$ python -q
>>> import numpy as np
>>> np.set_printoptions(precision=2, suppress=True, linewidth=120, sign=" ")
>>> def tidy(a):
...     return np.round(a, 2) + 0
... 
>>> J = np.load("block18.npy")
>>> J
array([[-0.4,  0.8, -0.3, -0.2,  0.7,  1.5,  0.2, -1.5,  0.8,  0. ,  0. ],
       [ 0.2,  0.8, -0.7,  0. ,  1.2,  3. ,  0.5, -0.2,  0.9, -1.5, -1.8],
       [-0.2, -0.5, -0.3, -0.1,  0.3, -0.4,  0. , -1.1, -0.7,  1.9,  1.7],
       [ 0.1,  1. ,  0.4,  2.1, -1.5,  2.1,  0.7, -0.3, -0.6,  1.6,  0.5],
       [-1.8,  0.4, -0.6, -0.9, -1.3, -0.4, -1.1,  0. ,  0.7, -0.3,  1.1],
       [ 1.4, -0.4,  0.2, -1.5, -0.2,  0.4, -0.8,  0. , -1.3, -2. ,  1.9],
       [-1.1,  0. ,  0.6, -0.9, -0.8,  0.3,  0.2,  0.3,  1. ,  1.1, -0.2],
       [ 0.9,  0. ,  0.4, -0.4,  1.3, -0.6, -0.9, -0.1, -1.7,  0.4,  1.5],
       [-0.3,  2.1,  0.1,  2. , -0.6, -1.4, -0.7,  0.2, -2.4, -1.6,  0.6],
       [-1.3,  0.1,  1.2, -0.1,  0.4,  0.2, -0.6,  1.1,  0.4,  0.3, -0.4],
       [-0.5,  1.3, -1.2,  1.5, -0.2, -0.6,  0.6, -1.5,  1.4, -0.1, -0.6],
       [-0.2,  1.2,  0.9, -1. ,  0.2, -0.4,  0.6,  1.5,  0.2, -1.2, -0.1],
       [-1.5,  0. , -0.4,  1.1, -0.2, -1.5,  1.2,  0.1,  1.8, -0.8,  0.4],
       [-1.4,  1.1, -1.3, -0.3, -0.1, -1.1, -0.7,  0.2, -0.4, -0.8, -0.5],
       [-0.4, -0.7,  0.9,  1.3,  0.1,  0.5, -1.2, -1.4,  0. , -0.5,  1. ],
       [-0.8, -0.4, -2.2, -0.5, -2. ,  0.3,  1.2, -0.3, -1.3,  2.8,  0. ],
       [ 0.1, -1.4,  1.2,  0.5, -1.6,  0.9,  0. , -0.5, -0.1,  0.2, -0.2],
       [ 1.5, -1.3, -0.4, -0.3, -0.5,  1.1, -0.4,  0.7,  1.8,  1.5,  2.9],
       [ 0.2,  1. , -0.7,  1.4,  1.1,  1.1, -1.3, -0.1,  1. ,  1.5, -2.1],
       [ 1.1, -0.1,  0.2, -1.5,  0.9, -0.6,  0.9,  0.6,  0.4, -1.2, -0.7],
       [ 0.5,  1.3,  1.7, -0.5,  0.9, -0.2, -2.6,  1. , -0.8, -0.1, -1.2],
       [-1.1,  0.3, -0.6,  0. , -2.8,  0.1, -1.3, -0.9, -0.4,  1.6,  2.1],
       [ 0.4,  0. , -0.3,  0.5, -0.3,  1.5,  1. , -1.2,  0.1, -1.2, -0.1],
       [-0.5,  1. ,  0.2,  1.3, -0.6, -0.6,  1.3,  0.8, -0.7, -0.5,  0.4],
       [ 0.1, -0.7,  0.7,  1.3,  0.5, -1.7, -0.2, -0.6, -0.8, -0.5, -0.6],
       [-0.4, -0.6,  0.1,  1. , -0.4, -1.1, -0.4,  0.2,  0.4,  0.8,  0.6],
       [ 0.4,  0.3,  1.1,  1.3,  2.2, -1.6, -0.6, -2.1,  0.4, -0.1, -0.5],
       [-0.8,  1.1, -0.8,  0.7,  0.4,  1.2, -1.3, -1.5, -1.3,  0.4,  0.6],
       [ 0.1, -1.2, -0.7, -0.6,  0.1,  2.1, -0.2, -2.8,  1.1,  0.3, -0.4],
       [ 1.3,  1.2, -2.6,  1.2,  0.1, -1.6, -0.4, -1.2,  1.6, -0.5, -0.6],
       [ 1.5, -0.5, -4.5,  0. ,  0. ,  0.5, -4.5, -8.5, -3.5, -6. ,  3. ],
       [-0.3, -1.1, -1.2,  0.7,  1.8,  0.4, -0.4,  0.4,  0.8, -0.1,  0.2]])
>>> z = J[:, 5] > np.median(J[:, 5])
>>> f = J[z].mean(axis=0) - J[~z].mean(axis=0)
>>> tidy((((J - J.mean(axis=0)) @ f > 0) == z).mean())
np.float64(0.88)
>>> z.astype(int)
array([ 1,  1,  0,  1,  0,  1,  1,  0,  0,  1,  0,  0,  0,  0,  1,  1,  1,  1,  1,  0,  0,  0,  1,  0,  0,  0,  0,  1,
        1,  0,  1,  1])
>>> np.argsort(-np.abs(f).round(6), kind="stable")
array([  5,   7,   1,   2,   0,   3,   6,   9,   4,  10,   8])
>>> f = np.array([-1, 0, -3, 2, 1, -1, -1, 0, -3, -3, -1, 0, 3])
>>> arr = f[np.abs(np.subtract.outer(np.arange(13), np.arange(13)))]
>>> arr
array([[-1,  0, -3,  2,  1, -1, -1,  0, -3, -3, -1,  0,  3],
       [ 0, -1,  0, -3,  2,  1, -1, -1,  0, -3, -3, -1,  0],
       [-3,  0, -1,  0, -3,  2,  1, -1, -1,  0, -3, -3, -1],
       [ 2, -3,  0, -1,  0, -3,  2,  1, -1, -1,  0, -3, -3],
       [ 1,  2, -3,  0, -1,  0, -3,  2,  1, -1, -1,  0, -3],
       [-1,  1,  2, -3,  0, -1,  0, -3,  2,  1, -1, -1,  0],
       [-1, -1,  1,  2, -3,  0, -1,  0, -3,  2,  1, -1, -1],
       [ 0, -1, -1,  1,  2, -3,  0, -1,  0, -3,  2,  1, -1],
       [-3,  0, -1, -1,  1,  2, -3,  0, -1,  0, -3,  2,  1],
       [-3, -3,  0, -1, -1,  1,  2, -3,  0, -1,  0, -3,  2],
       [-1, -3, -3,  0, -1, -1,  1,  2, -3,  0, -1,  0, -3],
       [ 0, -1, -3, -3,  0, -1, -1,  1,  2, -3,  0, -1,  0],
       [ 3,  0, -1, -3, -3,  0, -1, -1,  1,  2, -3,  0, -1]])
>>> w1 = np.array([[0, 1],
...     [2, 1],
...     [2, 2],
...     [1, 0],
...     [0, 1],
...     [2, 1],
...     [1, 2],
...     [1, 0],
...     [2, 2],
...     [1, 0],
...     [2, 0],
...     [1, 1],
...     [0, 2]])
>>> c = np.array([2, 1])
>>> act = np.maximum(arr @ w1 + c, 0)
>>> np.linalg.matrix_rank(act)
np.int64(1)
>>> (act > 0).astype(int)
array([[ 0,  0],
       [ 0,  0],
       [ 0,  0],
       [ 0,  0],
       [ 0,  0],
       [ 1,  1],
       [ 0,  0],
       [ 0,  0],
       [ 0,  0],
       [ 0,  0],
       [ 0,  0],
       [ 0,  0],
       [ 0,  0]])
>>> W2 = np.array([[-2, -2, 0], [-2, 1, 0]])
>>> act @ W2
array([[  0,   0,   0],
       [  0,   0,   0],
       [  0,   0,   0],
       [  0,   0,   0],
       [  0,   0,   0],
       [-18,   3,   0],
       [  0,   0,   0],
       [  0,   0,   0],
       [  0,   0,   0],
       [  0,   0,   0],
       [  0,   0,   0],
       [  0,   0,   0],
       [  0,   0,   0]])
